% python3 -q
>>> import numpy as np
>>> from numpy import linalg as LA
>>> np.set_printoptions(precision=2, suppress=True, linewidth=120)
>>> rng = np.random.default_rng(1386)
>>> F = np.eye(3, dtype=int)[rng.permutation(3)]
>>> print(F)
[[0 0 1]
 [0 1 0]
 [1 0 0]]
>>> B = LA.inv(F)
>>> print(B)
[[0. 0. 1.]
 [0. 1. 0.]
 [1. 0. 0.]]
>>> print(LA.det(F) * B)
[[-0. -0. -1.]
 [-0. -1. -0.]
 [-1. -0. -0.]]
>>> print(round(float(LA.cond(F)), 2))
1.0
>>> print(np.round(LA.det(F) * LA.det(B), 2))
1.0
>>> r0 = np.array([2, 8, 2])
>>> B = F + np.outer(r0, np.eye(3)[0])
>>> print(B)
[[2. 0. 1.]
 [8. 1. 0.]
 [3. 0. 0.]]
>>> print(round(float(LA.det(B) / LA.det(F)), 2), round(1 + LA.solve(F, r0)[0], 2))
3.0 3.0
>>> evals, vecs = LA.eigh(F)
>>> print(np.unique(evals.round(6) + 0, return_counts=True)[1])
[1 2]
>>> print(evals.sum(), np.trace(F))
1.0 1
>>> print(LA.svd(F, compute_uv=False))
[1. 1. 1.]
>>> print(LA.eigvalsh(F @ F))
[1. 1. 1.]
>>> vec = np.array([2, 3, 0])
>>> print(3 - LA.matrix_rank(F - np.eye(3), tol=1e-8))
2
>>> print(F[:, 0] @ F[:, 1])
0
>>> mat = np.load("m.npy")
>>> print(mat)
[[ 1.85  0.71  2.25]
 [ 2.59  1.38  0.63]
 [ 0.35  0.36 -2.96]
 [-0.46  2.86  0.79]
 [ 0.03 -2.8  -1.08]
 [ 2.15 -0.83 -1.92]
 [-2.66 -0.51 -1.3 ]
 [ 1.4  -0.45  2.61]
 [ 2.21 -1.89  0.74]
 [ 2.16  2.05 -0.36]
 [ 1.45  2.47 -0.89]
 [ 1.32 -1.56  2.2 ]
 [ 1.68  2.45  0.44]
 [ 1.1   1.85  2.1 ]
 [-0.88 -2.86 -0.27]
 [-2.56 -1.38 -0.74]
 [ 1.45  1.53  2.13]
 [-0.58  0.87 -2.81]
 [-1.36  0.06 -2.67]
 [-0.78  0.1   2.89]
 [ 2.86  0.4  -0.82]
 [-1.03 -1.94  2.04]
 [-0.29 -1.94  2.27]]
>>> D = LA.norm(mat[:, None] - mat[None], axis=-1)
>>> print(D.mean(axis=1).argmax())
6
>>> print(np.flatnonzero(D[1] < D.mean() / 2))
[ 0  1  9 12 16 20]
>>> print(D.shape)
(23, 23)
>>> print(D[:5, :5])
[[0.   1.9  5.43 3.48 5.17]
 [1.9  0.   4.35 3.39 5.19]
 [5.43 4.35 0.   4.58 3.69]
 [3.48 3.39 4.58 0.   5.98]
 [5.17 5.19 3.69 5.98 0.  ]]
>>> J = np.loadtxt("w.csv", delimiter=",")
>>> print(J)
[[ 0.  4.  4. -4.]
 [-1.  2.  4. -1.]
 [ 0.  0.  4.  0.]
 [-1. -2.  4.  3.]]
>>> # rank 3
>>> print(np.round(LA.det(J), 2))
0.0
>>> print(LA.matrix_power(J, 3))
[[  0.  64.  64. -64.]
 [ -1.   2.  64.  -1.]
 [  0.   0.  64.   0.]
 [ -1. -62.  64.  63.]]
>>> print(np.allclose(J @ J.T, J.T @ J))
False
>>> print(np.allclose(J, J.T))
False
>>> print((J + J.T) / 2)
[[ 0.   1.5  2.  -2.5]
 [ 1.5  2.   2.  -1.5]
 [ 2.   2.   4.   2. ]
 [-2.5 -1.5  2.   3. ]]
>>> print(np.round(np.sort(np.abs(LA.eigvals(J))), 2) + 0)
[0. 1. 4. 4.]
>>> left, sigma, vt = LA.svd(J)
>>> vecs = vt[:(sigma > 1e-8).sum()]
>>> vec = J[1] + -1 * J[0] + rng.integers(2) * np.eye(4)[3]
>>> print(vec)
[-1. -2.  0.  4.]
>>> print(LA.matrix_rank(np.vstack([J, vec])))
4
>>> print(np.allclose(vecs.T @ vecs @ vec, vec))
False
>>> rk = LA.matrix_rank(J)
>>> print(rk)
3
>>> ns = LA.svd(J)[2][rk:].T
>>> print(np.round(ns @ ns.T, 2) + 0)
[[0.33 0.33 0.   0.33]
 [0.33 0.33 0.   0.33]
 [0.   0.   0.   0.  ]
 [0.33 0.33 0.   0.33]]
>>> print([int(LA.matrix_rank(J[:, :j + 1])) for j in range(4)])
[1, 2, 3, 3]
>>> print(np.round(J @ ns, 2) + 0)
[[0.]
 [0.]
 [0.]
 [0.]]
>>> print([int(LA.matrix_rank(np.delete(J, i, axis=0))) for i in range(4)])
[3, 3, 3, 3]
>>> print(np.allclose(J @ ns, 0))
True
